$ python3 -q
>>> import numpy as np
>>> np.set_printoptions(precision=3, suppress=True, linewidth=200)
>>> arr = np.loadtxt("data.csv", delimiter=",")
>>> print(arr)
[[-0.006 -0.04 ]
 [ 0.02   1.02 ]
 [-0.028 -1.989]
 [ 0.017  2.017]]
>>> x0 = np.array([6, -1])
>>> y = arr @ x0
>>> np.linalg.lstsq(arr, y)[0]
array([ 6., -1.])
>>> rng = np.random.default_rng(42)
>>> y = y + 0.05 * rng.normal(size=4)
>>> y
array([ 0.019, -0.952,  1.859, -1.868])
>>> beta, *_ = np.linalg.lstsq(arr, y)
>>> beta.round()
array([-0., -1.])
>>> np.round(arr.T @ (y - arr @ beta), 3) + 0
array([0., 0.])
>>> beta
array([-0.119, -0.929])
>>> B = np.c_[arr[:, :1] @ np.array([[2]]), np.array([6, -6, 7, -5])]
>>> B
array([[-0.012,  6.   ],
       [ 0.04 , -6.   ],
       [-0.056,  7.   ],
       [ 0.034, -5.   ]])
>>> np.linalg.norm(np.linalg.qr(arr)[0].T @ B, axis=0) ** 2 / ((B ** 2).sum(axis=0) + 1e-12)
array([1.   , 0.887])
>>> np.linalg.matrix_rank(B)
np.int64(2)
>>> print(np.linalg.matrix_rank(np.c_[arr, B]))
3
>>> np.round(np.linalg.norm(B - arr @ np.linalg.lstsq(arr, B)[0], axis=0), 3) + 0
array([0.   , 4.067])
>>> np.linalg.lstsq(arr, B[:, 0])[0]
array([2., 0.])
>>> x0 = np.array([2, 0])
>>> y = B @ x0
>>> beta, lr = np.zeros(2), 1 / np.linalg.norm(B, 2) ** 2
>>> for i in range(30):
...     beta -= lr * B.T @ (B @ beta - y)
...     if i % 5 == 0: print(i, round(np.linalg.norm(B @ beta - y), 3))
... 
0 0.057
5 0.057
10 0.057
15 0.057
20 0.057
25 0.057
>>> beta.round(3) + 0
array([ 0.   , -0.012])
>>> np.round(np.linalg.cond(B), 3)
np.float64(426.159)
>>> proj = arr @ np.linalg.solve(arr.T @ arr, arr.T)
>>> np.round((np.eye(4) - proj) @ arr, 3) + 0
array([[0., 0.],
       [0., 0.],
       [0., 0.],
       [0., 0.]])
>>> np.diag(proj)
array([0.191, 0.473, 0.524, 0.812])
>>> print(np.linalg.matrix_rank(np.eye(4) - proj))
2
>>> proj
array([[ 0.191, -0.266,  0.138,  0.254],
       [-0.266,  0.473, -0.401, -0.134],
       [ 0.138, -0.401,  0.524, -0.264],
       [ 0.254, -0.134, -0.264,  0.812]])
>>> mat = np.loadtxt("block3.csv", delimiter=",")
>>> mat
array([[ 3.525, -0.479, -0.246, -0.29 ],
       [-0.479,  2.2  , -1.676,  0.778],
       [-0.246, -1.676,  2.324,  1.011],
       [-0.29 ,  0.778,  1.011,  2.951]])
>>> rank = np.linalg.matrix_rank(mat)
>>> print(rank)
3
>>> null = np.linalg.svd(mat)[2][rank:].T
>>> null @ null.T
array([[ 0.01 ,  0.066,  0.066, -0.039],
       [ 0.066,  0.424,  0.421, -0.25 ],
       [ 0.066,  0.421,  0.419, -0.248],
       [-0.039, -0.25 , -0.248,  0.147]])
>>> np.round(mat @ null, 3) + 0
array([[0.],
       [0.],
       [0.],
       [0.]])
>>> [int(np.linalg.matrix_rank(np.delete(mat, i, axis=0))) for i in range(4)]
[3, 3, 3, 3]
>>> print(np.allclose(mat @ null, 0))
True
>>> Uu, sv, Vt = np.linalg.svd(mat)
>>> print(sv.round(3) + 0)
[4. 4. 3. 0.]
>>> np.argmax(sv[:-1] / (sv[1:] + 1e-6)) + 1
np.int64(3)
>>> B = Uu[:, :3] @ np.diag(sv[:3]) @ Vt[:3]
>>> B
array([[ 3.525, -0.479, -0.246, -0.29 ],
       [-0.479,  2.2  , -1.676,  0.778],
       [-0.246, -1.676,  2.324,  1.011],
       [-0.29 ,  0.778,  1.011,  2.951]])
>>> round(np.abs(mat - B).max(), 3)
np.float64(0.0)
>>> X = np.loadtxt("run12.csv", delimiter=",")
>>> print(X)
[[-0.8 -1.3  0.2  0.4]
 [ 0.1  0.4  1.1 -1.1]
 [ 0.8 -1.2  1.6  0.3]
 [ 0.3 -2.2 -0.1  0.5]]
>>> r0 = np.array([2, 2, 3, 5])
>>> B = X + np.outer(r0, np.eye(4)[0])
>>> B
array([[ 1.2, -1.3,  0.2,  0.4],
       [ 2.1,  0.4,  1.1, -1.1],
       [ 3.8, -1.2,  1.6,  0.3],
       [ 5.3, -2.2, -0.1,  0.5]])
>>> W0 = np.load("mat.npy")
>>> W0
array([[ 0,  0,  0,  0],
       [ 0,  0,  0,  0],
       [ 1, -1,  0,  0],
       [ 1, -1,  0,  0]])
>>> # triangular: eigenvalues sit on the diagonal
>>> proj = np.triu(np.array([[1, 0, 1, 1], [2, 1, 0, 0], [0, 1, 2, 1], [1, 1, 1, 1]]), 1) + np.eye(4)
>>> B = proj @ W0 @ np.linalg.inv(proj)
>>> np.trace(B), np.trace(W0)
(np.float64(0.0), np.int64(0))
>>> round(float(np.linalg.eigvals(W0).sum().real), 3)
0.0
>>> np.round(np.linalg.det(2 * W0), 3), np.round(np.linalg.det(W0), 3)
(np.float64(0.0), np.float64(0.0))
>>> np.einsum("ii->", W0)
np.int64(0)
>>> print(np.einsum("ij,ji->", W0, W0))
0
>>> np.argsort(-np.linalg.norm(W0, axis=0).round(6), kind="stable")[:3]
array([0, 1, 2])
>>> print(np.linalg.matrix_rank(W0, rtol=0.1))
1
>>> print(round(float(np.linalg.norm(W0, 2) / np.linalg.norm(W0)), 3))
1.0
>>> print([round(float(x), 3) for x in np.linalg.svd(W0, compute_uv=False)[:3]])
[2.0, 0.0, 0.0]
>>> np.linalg.cond(W0) > 100
np.True_
>>> np.round(np.linalg.det(W0), 3)
np.float64(0.0)
>>> np.allclose(W0 @ W0.T, W0.T @ W0)
False
>>> print(np.trace(W0))
0
>>> W0 @ W0
array([[0, 0, 0, 0],
       [0, 0, 0, 0],
       [0, 0, 0, 0],
       [0, 0, 0, 0]])
>>> np.round(np.abs(np.linalg.eigvals(W0)).max(), 3)
np.float64(0.0)
>>> (W0 - W0.T) / 2
array([[ 0. ,  0. , -0.5, -0.5],
       [ 0. ,  0. ,  0.5,  0.5],
       [ 0.5, -0.5,  0. ,  0. ],
       [ 0.5, -0.5,  0. ,  0. ]])
>>> np.allclose(W0, W0.T)
False
>>> (W0 + W0.T) / 2
array([[ 0. ,  0. ,  0.5,  0.5],
       [ 0. ,  0. , -0.5, -0.5],
       [ 0.5, -0.5,  0. ,  0. ],
       [ 0.5, -0.5,  0. ,  0. ]])
>>> M = np.maximum(np.array([[0, 1],
...     [0, 2],
...     [1, 0],
...     [3, 1],
...     [1, 1],
...     [1, 2],
...     [1, 0],
...     [1, 0],
...     [2, 0],
...     [1, 3],
...     [1, 3],
...     [2, 0],
...     [1, 3]]) @ np.array([[0, -2, 0], [0, 2, -2]]) + np.array([4, -5, 3]), 0)
>>> M
array([[4, 0, 1],
       [4, 0, 0],
       [4, 0, 3],
       [4, 0, 1],
       [4, 0, 1],
       [4, 0, 0],
       [4, 0, 3],
       [4, 0, 3],
       [4, 0, 3],
       [4, 0, 0],
       [4, 0, 0],
       [4, 0, 3],
       [4, 0, 0]])
>>> Uu, sv, Vt = np.linalg.svd(M)
>>> V = Vt[:(sv > 1e-8).sum()]
>>> x0 = M[8] + -3 * M[5] + rng.integers(2) * np.eye(3)[2]
>>> x0
array([-8.,  0.,  3.])
>>> np.allclose(V.T @ V @ x0, x0)
True
>>> print(np.diag(V.T @ V))
[1. 0. 1.]
>>> np.linalg.cond(M) > 100
np.True_
>>> [round(float(x), 3) for x in np.linalg.svd(M, compute_uv=False)[:3]]
[15.35, 4.513, 0.0]
>>> np.argsort(-np.linalg.norm(M, axis=0).round(6), kind="stable")[:3]
array([0, 2, 1])
>>> Uu, sv, Vt = np.linalg.svd(M)
>>> print(sv)
[15.35   4.513  0.   ]
>>> B = Uu[:, :2] @ np.diag(sv[:2]) @ Vt[:2]
>>> round(np.abs(M - B).max(), 3)
np.float64(0.0)
>>> B.round(3) + 0
array([[4., 0., 1.],
       [4., 0., 0.],
       [4., 0., 3.],
       [4., 0., 1.],
       [4., 0., 1.],
       [4., 0., 0.],
       [4., 0., 3.],
       [4., 0., 3.],
       [4., 0., 3.],
       [4., 0., 0.],
       [4., 0., 0.],
       [4., 0., 3.],
       [4., 0., 0.]])
>>> np.linalg.matrix_rank(M, rtol=0.05)
np.int64(2)
>>> feats = np.diag(3 * np.array([0, 0, 1, 3])) + np.array([[2, 0, 1, 0], [-3, -3, 3, 1], [3, 2, 0, 1], [1, 1, 0, -2]])
>>> feats
array([[ 2,  0,  1,  0],
       [-3, -3,  3,  1],
       [ 3,  2,  3,  1],
       [ 1,  1,  0,  7]])
>>> x0 = np.array([-3, -1, 1, 2])
>>> y = feats @ x0
>>> beta, lr = np.zeros(4), 1 / np.linalg.norm(feats, 2) ** 2
>>> for i in range(10):
...     beta -= lr * feats.T @ (feats @ beta - y)
...     if i % 2 == 0: print(i, round(np.linalg.norm(feats @ beta - y), 3))
... 
0 9.012
2 2.026
4 1.082
6 0.992
8 0.952
>>> beta
array([-2.479, -1.703,  0.814,  2.034])
>>> round(np.linalg.cond(feats), 3)
np.float64(7.178)
>>> round(np.linalg.det(feats), 3)
np.float64(-188.0)
>>> np.sort(np.abs(np.linalg.eigvals(feats)))
array([1.431, 4.101, 4.413, 7.256])
>>> np.allclose(feats @ feats.T, feats.T @ feats)
False
>>> np.trace(feats)
np.int64(9)
>>> B = feats / np.sqrt((feats ** 2).mean(axis=1, keepdims=True))
>>> feats - feats.mean(axis=1, keepdims=True)
array([[ 1.25, -0.75,  0.25, -0.75],
       [-2.5 , -2.5 ,  3.5 ,  1.5 ],
       [ 0.75, -0.25,  0.75, -1.25],
       [-1.25, -1.25, -2.25,  4.75]])
>>> B[2]
array([1.251, 0.834, 1.251, 0.417])
>>> x0 = np.array([3, -3, 1, -1])
>>> print((feats @ x0).argmax())
0
>>> print(feats @ np.ones(4))
[ 3. -2.  9.  9.]
>>> np.einsum("ij,j->i", feats, x0)
array([ 7,  2,  5, -7])
>>> np.linalg.norm(feats @ x0) <= np.linalg.norm(feats, 2) * np.linalg.norm(x0) + 1e-9
np.True_
>>> feats @ (2 * x0)
array([ 14,   4,  10, -14])
>>> np.sign((feats @ x0).round(6))
array([ 1,  1,  1, -1])
>>> feats @ np.eye(4)[0]
array([ 2., -3.,  3.,  1.])
>>> feats * x0
array([[ 6,  0,  1,  0],
       [-9,  9,  3, -1],
       [ 9, -6,  3, -1],
       [ 3, -3,  0, -7]])
>>> print(np.poly(feats))
[   1.   -9.   -5.  154. -188.]
>>> round(np.linalg.eigvals(feats).sum().real, 3)
np.float64(9.0)
>>> np.einsum("ij,ji->", feats, feats)
np.int64(91)
>>> round(np.linalg.det(feats.T), 3)
np.float64(-188.0)
>>> print(np.einsum("ii->", feats))
9
>>> Z = np.array([[3, 1, 3], [3, 3, -1]])
>>> J = np.repeat(Z, 14 // 2, axis=0)
>>> J = J + 0.05 * rng.normal(size=J.shape)
>>> J
array([[ 2.935,  1.006,  2.984],
       [ 2.999,  0.957,  3.044],
       [ 3.039,  1.003,  3.056],
       [ 3.023,  0.957,  3.018],
       [ 2.952,  1.044,  2.998],
       [ 2.991,  0.966,  3.061],
       [ 2.992,  0.979,  2.982],
       [ 3.027,  3.018, -0.979],
       [ 3.022,  3.107, -1.02 ],
       [ 2.974,  2.959, -0.969],
       [ 3.056,  2.994, -1.042],
       [ 2.959,  3.033, -0.963],
       [ 3.027,  2.967, -0.988],
       [ 3.006,  3.011, -0.956]])
>>> Uu, sv, Vt = np.linalg.svd(J)
>>> sv
array([14.017,  8.404,  0.134])
>>> B = Uu[:, :2] @ np.diag(sv[:2]) @ Vt[:2]
>>> np.linalg.matrix_rank(J, rtol=0.05)
np.int64(2)
>>> print(np.linalg.matrix_rank(B))
2
